% ipython --no-banner

In [1]: import numpy as np

In [2]: np.set_printoptions(precision=1, suppress=True, linewidth=160, floatmode="fixed")

In [3]: rd = lambda a: np.round(a, 1) + 0

In [4]: X = np.loadtxt("data.csv", delimiter=",")

In [5]: print(X)
[[ 1.8  1.0  0.1]
 [ 1.0  2.2 -0.1]
 [ 0.1 -0.1  3.0]]

In [6]: print((X - X.T) / 2)
[[0.0 0.0 0.0]
 [0.0 0.0 0.0]
 [0.0 0.0 0.0]]

In [7]: print(np.trace(X))
7.0

In [8]: np.linalg.determinant(X)
Traceback (most recent call last):
  Cell In[8], line 1
    np.linalg.determinant(X)
AttributeError: module 'numpy.linalg' has no attribute 'determinant'


In [9]: print(rd(np.abs(np.linalg.eigvals(X)).max()))
3.0

In [10]: print(np.allclose(X, X.T))
True

In [11]: print(rd(np.linalg.matrix_power(X, 4)))
[[34.1 40.1  3.4]
 [40.1 50.3 -4.7]
 [ 3.4 -4.7 81.7]]

In [12]: mat = np.load("layer18.npy")

In [13]: print(mat)
[[ 0  0  0  0]
 [ 0  8 -6  4]
 [ 0 -6 17 17]
 [ 0  4 17 34]]

In [14]: left, s, Vt = np.linalg.svd(mat)

In [15]: print(np.argmax(s[:-1] / (s[1:] + 1e-6)) + 1)
2

In [16]: print(rd(s))
[44.5 14.5  0.0  0.0]

In [17]: B = left[:, :2] @ np.diag(s[:2]) @ Vt[:2]

In [18]: print(rd(B))
[[ 0.0  0.0  0.0  0.0]
 [ 0.0  8.0 -6.0  4.0]
 [ 0.0 -6.0 17.0 17.0]
 [ 0.0  4.0 17.0 34.0]]

In [19]: print(rd(np.linalg.norm(mat - B, 2)), rd(s[2]))
0.0 0.0

In [20]: print(mat @ mat)
[[   0    0    0    0]
 [   0  116  -82   66]
 [   0  -82  614  843]
 [   0   66  843 1461]]

In [21]: print(rd(np.sort(np.abs(np.linalg.eigvals(mat)))))
[ 0.0  0.0 14.5 44.5]

In [22]: print(rd(np.abs(np.linalg.eigvals(mat)).max()))
44.5

In [23]: print((mat - mat.T) / 2)
[[0.0 0.0 0.0 0.0]
 [0.0 0.0 0.0 0.0]
 [0.0 0.0 0.0 0.0]
 [0.0 0.0 0.0 0.0]]

In [24]: print(np.trace(mat))
59

In [25]: print((mat + mat.T) / 2)
[[ 0.0  0.0  0.0  0.0]
 [ 0.0  8.0 -6.0  4.0]
 [ 0.0 -6.0 17.0 17.0]
 [ 0.0  4.0 17.0 34.0]]

In [26]: assert mat == mat.T
Traceback (most recent call last):
  Cell In[26], line 1
    assert mat == mat.T
ValueError: The truth value of an array with more than one element is ambiguous. Use a.any() or a.all()


In [27]: left, s, Vt = np.linalg.svd(mat)

In [28]: vecs = Vt[:(s > 1e-8).sum()]

In [29]: rng = np.random.default_rng(459)

In [30]: x0 = mat[3] + -3 * mat[0] + rng.integers(2) * np.eye(4)[1]

In [31]: print(x0)
[ 0.0  4.0 17.0 34.0]

In [32]: print(rd(np.diag(vecs.T @ vecs)))
[0.0 0.6 0.6 0.8]

In [33]: print(rd(vecs.T @ vecs))
[[ 0.0  0.0  0.0  0.0]
 [ 0.0  0.6 -0.4  0.3]
 [ 0.0 -0.4  0.6  0.2]
 [ 0.0  0.3  0.2  0.8]]

In [34]: print(np.linalg.lstsq(mat[:-1].T, mat[-1])[2])
2

In [35]: print(np.abs(np.diag(np.linalg.qr(mat)[1])) > 1e-9)
[False  True  True False]

In [36]: print(rd(np.trace(np.linalg.pinv(mat) @ mat)))
2.0

In [37]: print(np.allclose(mat[:-1].T @ np.linalg.lstsq(mat[:-1].T, mat[-1])[0], mat[-1]))
True

In [38]: print(np.unique(mat.round(6), axis=0).shape)
(4, 4)

In [39]: print([round(float(x), 1) for x in np.linalg.svd(mat, compute_uv=False)[:3]])
[44.5, 14.5, 0.0]

In [40]: E = np.loadtxt("a.csv", delimiter=",")

In [41]: print(rd(E))
[[0.6 0.2 0.2]
 [0.3 0.2 0.4]
 [0.1 0.6 0.3]]

In [42]: # rows sum to 1

In [43]: print(rd(np.abs(np.linalg.eigvals(E)).max()))
1.0

In [44]: print(rd(np.trace(E)))
1.1

In [45]: E.inv()
Traceback (most recent call last):
  Cell In[45], line 1
    E.inv()
AttributeError: 'numpy.ndarray' object has no attribute 'inv'


In [46]: print(rd(np.sort(np.abs(np.linalg.eigvals(E)))))
[0.2 0.3 1.0]

In [47]: print(np.allclose(E @ E.T, E.T @ E))
False

In [48]: print(rd(np.linalg.det(E)))
-0.1

In [49]: print(rd((E - E.T) / 2))
[[ 0.0 -0.1  0.0]
 [ 0.1  0.0 -0.1]
 [ 0.0  0.1  0.0]]
